$ ipython --no-banner

In [1]: import numpy as np

In [2]: np.set_printoptions(precision=2, suppress=True, linewidth=200, sign=" ")

In [3]: rd = lambda a: np.round(a, 2) + 0

In [4]: X = np.load("out1.npy")

In [5]: print(rd(X))
[[  2.07   0.34   5.17  -3.29  -8.66  -1.91  -5.37 -19.2    0.16  -4.85  -2.94]
 [  2.08   0.48   4.8   -2.98  -8.08  -1.86  -5.1  -17.98   0.22  -4.36  -2.5 ]
 [  2.09   0.62   4.4   -2.66  -7.46  -1.81  -4.81 -16.67   0.28  -3.84  -2.03]
 [  2.07   0.84   3.69  -2.11  -6.42  -1.72  -4.31 -14.42   0.35  -2.99  -1.27]
 [  2.06   0.84   3.69  -2.11  -6.42  -1.72  -4.31 -14.42   0.35  -2.99  -1.27]
 [  1.94   1.07   2.61  -1.36  -4.96  -1.56  -3.6  -11.17   0.38  -1.84  -0.28]
 [  1.86   1.14   2.17  -1.07  -4.4   -1.49  -3.32  -9.88   0.37  -1.42   0.06]
 [  1.68   1.18   1.5   -0.69  -3.6   -1.37  -2.92  -8.03   0.32  -0.87   0.5 ]
 [  1.52   1.18   1.04  -0.44  -3.08  -1.27  -2.64  -6.75   0.25  -0.53   0.74]
 [  0.26   0.5   -0.72   0.14  -1.15  -0.6   -1.29  -1.72  -0.34   0.05   0.64]
 [  0.15   0.4   -0.75   0.13  -1.03  -0.52  -1.16  -1.45  -0.37   0.01   0.53]
 [  0.1    0.35  -0.75   0.12  -0.97  -0.48  -1.09  -1.31  -0.38  -0.01   0.47]
 [  0.06   0.31  -0.74   0.11  -0.92  -0.45  -1.03  -1.21  -0.38  -0.03   0.42]
 [ -0.07   0.14  -0.61   0.06  -0.65  -0.28  -0.71  -0.76  -0.35  -0.09   0.19]
 [ -0.08   0.09  -0.52   0.04  -0.54  -0.22  -0.58  -0.6   -0.31  -0.1    0.13]
 [ -0.07   0.02  -0.28   0.01  -0.29  -0.11  -0.3   -0.3   -0.18  -0.07   0.03]
 [  1.87   0.92   2.85   0.57   3.28   0.6    2.71   3.13   2.47   2.09   1.49]
 [  3.89   2.24   4.97   1.46   6.34   0.88   4.88   6.25   4.78   4.58   3.7 ]
 [  4.95   2.96   5.95   1.97   7.92   0.99   5.95   7.91   5.94   5.93   4.94]
 [  9.     5.9    9.31   4.13  14.02   1.33   9.89  14.61  10.33  11.36  10.03]
 [  9.37   6.17   9.59   4.33  14.57   1.36  10.24  15.23  10.72  11.86  10.51]
 [  9.39   6.19   9.6    4.34  14.61   1.36  10.26  15.26  10.75  11.89  10.53]
 [ 10.66   7.15  10.55   5.07  16.54   1.44  11.47  17.45  12.1   13.66  12.21]
 [ 12.28   8.38  11.72   6.01  19.     1.54  12.99  20.27  13.82  15.92  14.38]
 [ 15.16  10.6   13.69   7.73  23.41   1.69  15.68  25.4   16.86  20.02  18.33]]

In [6]: G = X.T @ X

In [7]: rd(np.linalg.svd(X, compute_uv=False) ** 2)
Out[7]: array([ 11597.71,   1435.36,     39.67,      0.  ,      0.  ,      0.  ,      0.  ,      0.  ,      0.  ,      0.  ,      0.  ])

In [8]: np.linalg.matrix_rank(G)
Out[8]: np.int64(3)

In [9]: rd(np.linalg.eigvalsh(G)[::-1])
Out[9]: array([ 11597.71,   1435.36,     39.67,      0.  ,      0.  ,      0.  ,      0.  ,      0.  ,      0.  ,      0.  ,      0.  ])

In [10]: np.allclose(G, G.T)
Out[10]: True
